>>> import numpy as np
>>> np.set_printoptions(suppress=True, linewidth=100)
>>> def tidy(a):
...     return np.round(a, 1) + 0
... 
>>> E = np.loadtxt("a.csv", delimiter=",")
>>> tidy(E)
array([[ 0. , -0.5,  0.1,  0.3, -0.8],
       [ 0.7, -0.3,  0.4, -0.5,  0.1],
       [ 0. , -0.3, -0.8, -0.6, -0.1],
       [ 0. ,  0.7,  0.1, -0.4, -0.5],
       [-0.7, -0.3,  0.4, -0.5,  0.1]])
>>> B = np.linalg.inv(E)
>>> tidy(np.linalg.inv(B))
array([[ 0. , -0.5,  0.1,  0.3, -0.8],
       [ 0.7, -0.3,  0.4, -0.5,  0.1],
       [ 0. , -0.3, -0.8, -0.6, -0.1],
       [ 0. ,  0.7,  0.1, -0.4, -0.5],
       [-0.7, -0.3,  0.4, -0.5,  0.1]])
>>> np.allclose(B, E.T)
True
>>> tidy(B)
array([[ 0. ,  0.7,  0. ,  0. , -0.7],
       [-0.5, -0.3, -0.3,  0.7, -0.3],
       [ 0.1,  0.4, -0.8,  0.1,  0.4],
       [ 0.3, -0.5, -0.6, -0.4, -0.5],
       [-0.8,  0.1, -0.1, -0.5,  0.1]])
>>> W0 = np.loadtxt("arr.csv", delimiter=",")
>>> W0
array([[  1.7,   3.1,   2.7,   6.5,   7.5],
       [  2.2,   4.4,   5.2,  11.5,  11.3],
       [ -0.8,  -1.1,  -0.2,  -0.9,  -1.4],
       [ -0.6,  -1.7,  -1.8,  -4.5,  -4.4],
       [ -1.7,  -4. ,  -4. , -10.2,  -9.7],
       [ -2.7,  -5.7,  -5.3, -12.7, -13.1],
       [  0.2,  -0.2,   0.4,   0.9,   0.7],
       [ -1.3,  -4.3,  -3.8,  -9.3,  -9.8],
       [  1.9,   3. ,   3.4,   8.8,   8.7],
       [ -1.8,  -3.5,  -3.8,  -9.6, -10.4],
       [ -0.7,  -2.1,  -1.5,  -4.7,  -5.6],
       [  0.5,   0.8,   0.8,   2.4,   1.7],
       [  0.1,   1.2,   0.3,   2.3,   2.3],
       [ -1.6,  -1.6,  -2.4,  -5.6,  -5.9],
       [  0. ,   1.2,   1. ,   2.9,   3.1]])
>>> P = W0 @ np.linalg.solve(W0.T @ W0, W0.T)
>>> np.allclose(P @ P, P)
True
>>> tidy(np.trace(P))
np.float64(5.0)
>>> tidy(P @ W0[:, 0])
array([ 1.7,  2.2, -0.8, -0.6, -1.7, -2.7,  0.2, -1.3,  1.9, -1.8, -0.7,  0.5,  0.1, -1.6,  0. ])
>>> B = np.c_[W0[:, :2] @ np.array([[2, 2], [-2, -2]]), np.array([-2, 2, -1, 0, 2, 1, 1, 2, 0, -1, -2, -2, 1, -1, 2])]
>>> tidy(B)
array([[-2.8, -2.8, -2. ],
       [-4.4, -4.4,  2. ],
       [ 0.6,  0.6, -1. ],
       [ 2.2,  2.2,  0. ],
       [ 4.6,  4.6,  2. ],
       [ 6. ,  6. ,  1. ],
       [ 0.8,  0.8,  1. ],
       [ 6. ,  6. ,  2. ],
       [-2.2, -2.2,  0. ],
       [ 3.4,  3.4, -1. ],
       [ 2.8,  2.8, -2. ],
       [-0.6, -0.6, -2. ],
       [-2.2, -2.2,  1. ],
       [ 0. ,  0. , -1. ],
       [-2.4, -2.4,  2. ]])
>>> tidy(np.linalg.lstsq(W0, B[:, 0])[0])
array([ 2., -2.,  0.,  0.,  0.])
>>> B = np.array([[0, 5], [2, -1], [-4, 1], [3, -5], [5, -2]])
>>> np.vstack([W0, B.T]).shape
(17, 5)
>>> tidy(np.einsum("ij->j", W0))
array([ -4.6, -10.5,  -9. , -22.2, -25. ])
>>> tidy(np.einsum("ij,ij->i", W0, W0))
array([118.3, 311.2,   4.7,  46.1, 233. , 400.8,   1.5, 217.2, 177.3, 230.2,  60.6,  10.2,  12.1,
        77. ,  20.5])
>>> rng = np.random.default_rng(215)
>>> labels = rng.permutation(5)
>>> B = W0[:, labels] * rng.choice([-1, 1], 5)
>>> B
array([[  6.5,  -1.7,   7.5,  -3.1,  -2.7],
       [ 11.5,  -2.2,  11.3,  -4.4,  -5.2],
       [ -0.9,   0.8,  -1.4,   1.1,   0.2],
       [ -4.5,   0.6,  -4.4,   1.7,   1.8],
       [-10.2,   1.7,  -9.7,   4. ,   4. ],
       [-12.7,   2.7, -13.1,   5.7,   5.3],
       [  0.9,  -0.2,   0.7,   0.2,  -0.4],
       [ -9.3,   1.3,  -9.8,   4.3,   3.8],
       [  8.8,  -1.9,   8.7,  -3. ,  -3.4],
       [ -9.6,   1.8, -10.4,   3.5,   3.8],
       [ -4.7,   0.7,  -5.6,   2.1,   1.5],
       [  2.4,  -0.5,   1.7,  -0.8,  -0.8],
       [  2.3,  -0.1,   2.3,  -1.2,  -0.3],
       [ -5.6,   1.6,  -5.9,   1.6,   2.4],
       [  2.9,  -0. ,   3.1,  -1.2,  -1. ]])
>>> Uu, _, Vh = np.linalg.svd(W0.T @ B)
>>> tidy(Uu @ Vh)
array([[ 0., -1.,  0.,  0.,  0.],
       [ 0.,  0.,  0., -1.,  0.],
       [ 0.,  0.,  0.,  0., -1.],
       [ 1.,  0.,  0.,  0.,  0.],
       [ 0.,  0.,  1.,  0.,  0.]])
>>> labels
array([3, 0, 4, 1, 2])
>>> K = np.loadtxt("dump.csv", delimiter=",")
>>> K
array([[  2.8,   7.5,  -6.4,  -6.6,   1. ],
       [  4.4,  -9.1,   8.8,   0.1,   2. ],
       [  8.1,   5. , -15. ,  -0.9,   1.9],
       [  1. ,  -4.3,  11.3,  -1.6,   0.2],
       [ -7.9,   4.9,  -2.7,   2.8,  -5.6],
       [  0.2,   4.4,  -0.9,   9.5,  -0.2],
       [ -2.6,  -6. ,   0.8,   9.6,   2.6],
       [  3.7,   2.1,   3.3,   2.1,   0.5],
       [  6.2,  -2.3, -10.3,  -3.1,   0.9],
       [  2.1,  -0.5,   4.7,  -3. ,   1.7],
       [ -2.2,  -1.8,  -6.7,   1. ,  -6.3],
       [  0.7,  -2.3,  -2. ,   5.8,   0.7],
       [ -1.9,   2.1,  -5.3,  -0.8,  -0.5],
       [  0.3,   1.4,   9.4,  -0.9,  -7.5],
       [ -5.4,   1.7,  -1.1,   2.9,   1.5],
       [  2.4,   0.5,   2.9,   1.9,  -2.4],
       [  4.4,   4.4,   1.7,  -3.3,   2.8],
       [  3.1,   0.8,   2.3,  -1.5,  -2.2],
       [ -2.4,   9. ,   2.7,   2.9,  -6.6]])
>>> gram = np.cov(K, rowvar=False)
>>> tidy(gram)
array([[ 15.7,  -2.1,  -3.5,  -7.7,   6.1],
       [ -2.1,  20.8, -10.6,  -3. ,  -4.6],
       [ -3.5, -10.6,  44.9,   2. ,  -2.9],
       [ -7.7,  -3. ,   2. ,  17.5,  -0.8],
       [  6.1,  -4.6,  -2.9,  -0.8,  11.1]])
>>> gram.shape
(5, 5)
>>> tidy(K.std(axis=0))
array([3.9, 4.4, 6.5, 4.1, 3.2])
